>>> import numpy as np
>>> np.set_printoptions(precision=2, suppress=True, linewidth=160)
>>> E = np.load("dump.npy")
>>> E
array([[4, 0, 0, 0, 0, 0, 0, 0, 0, 0],
       [0, 3, 0, 0, 0, 0, 0, 0, 0, 0],
       [0, 0, 9, 0, 0, 0, 0, 0, 0, 0],
       [0, 0, 0, 8, 0, 0, 0, 0, 0, 0],
       [0, 0, 0, 0, 2, 0, 0, 0, 0, 0],
       [0, 0, 0, 0, 0, 8, 0, 0, 0, 0],
       [0, 0, 0, 0, 0, 0, 0, 0, 0, 0],
       [0, 0, 0, 0, 0, 0, 0, 0, 0, 0],
       [0, 0, 0, 0, 0, 0, 0, 0, 8, 0],
       [0, 0, 0, 0, 0, 0, 0, 0, 0, 6]])
>>> U, s, VT = np.linalg.svd(E)
>>> V = VT[:(s > 1e-8).sum()]
>>> rng = np.random.default_rng(550104)
>>> vec = E[2] + -1 * E[7] + rng.integers(2) * np.eye(10)[7]
>>> vec
array([0., 0., 9., 0., 0., 0., 0., 0., 0., 0.])
>>> np.linalg.matrix_rank(np.vstack([E, vec]))
np.int64(8)
>>> np.allclose(V.T @ V @ vec, vec)
True
>>> round(np.linalg.norm(vec - V.T @ V @ vec), 2)
np.float64(0.0)
>>> round(np.trace(np.linalg.pinv(E) @ E), 2)
np.float64(8.0)
>>> np.unique(E.round(6), axis=0).shape
(9, 10)
>>> np.allclose(E[:-1].T @ np.linalg.lstsq(E[:-1].T, E[-1])[0], E[-1])
False
>>> np.linalg.lstsq(E[:-1].T, E[-1])[2]
np.int32(7)
>>> rank = np.linalg.matrix_rank(E)
>>> rank
np.int64(8)
>>> null = np.linalg.svd(E)[2][rank:].T
>>> [int(np.linalg.matrix_rank(np.delete(E, i, axis=0))) for i in range(10)]
[7, 7, 7, 7, 7, 7, 8, 8, 7, 7]
>>> null @ null.T
array([[0., 0., 0., 0., 0., 0., 0., 0., 0., 0.],
       [0., 0., 0., 0., 0., 0., 0., 0., 0., 0.],
       [0., 0., 0., 0., 0., 0., 0., 0., 0., 0.],
       [0., 0., 0., 0., 0., 0., 0., 0., 0., 0.],
       [0., 0., 0., 0., 0., 0., 0., 0., 0., 0.],
       [0., 0., 0., 0., 0., 0., 0., 0., 0., 0.],
       [0., 0., 0., 0., 0., 0., 1., 0., 0., 0.],
       [0., 0., 0., 0., 0., 0., 0., 1., 0., 0.],
       [0., 0., 0., 0., 0., 0., 0., 0., 0., 0.],
       [0., 0., 0., 0., 0., 0., 0., 0., 0., 0.]])
>>> np.allclose(E @ null, 0)
True
>>> [int(np.linalg.matrix_rank(E[:i])) for i in range(1, len(E) + 1)]
[1, 2, 3, 4, 5, 6, 6, 6, 7, 8]
>>> z = rng.permutation(10)
>>> z
array([2, 7, 0, 3, 1, 6, 5, 9, 8, 4])
>>> out = E[z][:, z]
>>> np.diag(out)
array([9, 0, 4, 8, 3, 0, 8, 6, 8, 2])
>>> out
array([[9, 0, 0, 0, 0, 0, 0, 0, 0, 0],
       [0, 0, 0, 0, 0, 0, 0, 0, 0, 0],
       [0, 0, 4, 0, 0, 0, 0, 0, 0, 0],
       [0, 0, 0, 8, 0, 0, 0, 0, 0, 0],
       [0, 0, 0, 0, 3, 0, 0, 0, 0, 0],
       [0, 0, 0, 0, 0, 0, 0, 0, 0, 0],
       [0, 0, 0, 0, 0, 0, 8, 0, 0, 0],
       [0, 0, 0, 0, 0, 0, 0, 6, 0, 0],
       [0, 0, 0, 0, 0, 0, 0, 0, 8, 0],
       [0, 0, 0, 0, 0, 0, 0, 0, 0, 2]])
>>> out = np.array([[-3, -2, 2],
...     [2, 3, 1],
...     [-2, 3, 0],
...     [-1, 3, -2],
...     [3, 3, -1],
...     [0, 0, 3],
...     [-1, -3, -1],
...     [-1, -3, 2],
...     [-3, 2, -1],
...     [-1, -1, -1]])
>>> np.einsum("ij,ij->i", E, E)
array([16,  9, 81, 64,  4, 64,  0,  0, 64, 36])
>>> E @ out
array([[-12,  -8,   8],
       [  6,   9,   3],
       [-18,  27,   0],
       [ -8,  24, -16],
       [  6,   6,  -2],
       [  0,   0,  24],
       [  0,   0,   0],
       [  0,   0,   0],
       [-24,  16,  -8],
       [ -6,  -6,  -6]])
>>> np.vstack([E, out.T]).shape
(13, 10)
>>> F = np.load("case12.npy")
>>> F
array([[ -6,  -3,   3,   0,   3,   0,   1,  -1,   1,  -3],
       [  3,   5,   3,  -2,  -1,  -2,  -2,   3,   1,   2],
       [  2,  -1,   5,   2,   1,  -3,   2,  -2,  -3,  -3],
       [  1,   2,   2,   1,   3,   3,   0,  -1,   2,   2],
       [ -2,   2,   2,   3,  -3,  -3,  -2,  -2,   2,   0],
       [  2,   1,  -2,   3,  -3,   5,  -3,   0,   0,  -1],
       [  3,  -3,   3,  -2,  -1,   2,   5,   2,   1,   1],
       [  3,   2,   0,   0,   0,   3,   0,  -7,   0,   2],
       [ -3,   0,   1,  -3,  -2,   2,   3,   0, -11,  -2],
       [  2,   1,   0,   3,   1,  -3,  -2,   2,   2,  -6]])
>>> Q, R = np.linalg.qr(F)
>>> np.round(Q.T @ Q, 2) + 0
array([[1., 0., 0., 0., 0., 0., 0., 0., 0., 0.],
       [0., 1., 0., 0., 0., 0., 0., 0., 0., 0.],
       [0., 0., 1., 0., 0., 0., 0., 0., 0., 0.],
       [0., 0., 0., 1., 0., 0., 0., 0., 0., 0.],
       [0., 0., 0., 0., 1., 0., 0., 0., 0., 0.],
       [0., 0., 0., 0., 0., 1., 0., 0., 0., 0.],
       [0., 0., 0., 0., 0., 0., 1., 0., 0., 0.],
       [0., 0., 0., 0., 0., 0., 0., 1., 0., 0.],
       [0., 0., 0., 0., 0., 0., 0., 0., 1., 0.],
       [0., 0., 0., 0., 0., 0., 0., 0., 0., 1.]])
>>> np.trace(Q @ Q.T)
np.float64(10.0)
>>> Q.shape, R.shape
((10, 10), (10, 10))
>>> np.round(Q @ R, 2) + 0
array([[ -6.,  -3.,   3.,   0.,   3.,   0.,   1.,  -1.,   1.,  -3.],
       [  3.,   5.,   3.,  -2.,  -1.,  -2.,  -2.,   3.,   1.,   2.],
       [  2.,  -1.,   5.,   2.,   1.,  -3.,   2.,  -2.,  -3.,  -3.],
       [  1.,   2.,   2.,   1.,   3.,   3.,   0.,  -1.,   2.,   2.],
       [ -2.,   2.,   2.,   3.,  -3.,  -3.,  -2.,  -2.,   2.,   0.],
       [  2.,   1.,  -2.,   3.,  -3.,   5.,  -3.,   0.,   0.,  -1.],
       [  3.,  -3.,   3.,  -2.,  -1.,   2.,   5.,   2.,   1.,   1.],
       [  3.,   2.,   0.,   0.,   0.,   3.,   0.,  -7.,   0.,   2.],
       [ -3.,   0.,   1.,  -3.,  -2.,   2.,   3.,   0., -11.,  -2.],
       [  2.,   1.,   0.,   3.,   1.,  -3.,  -2.,   2.,   2.,  -6.]])
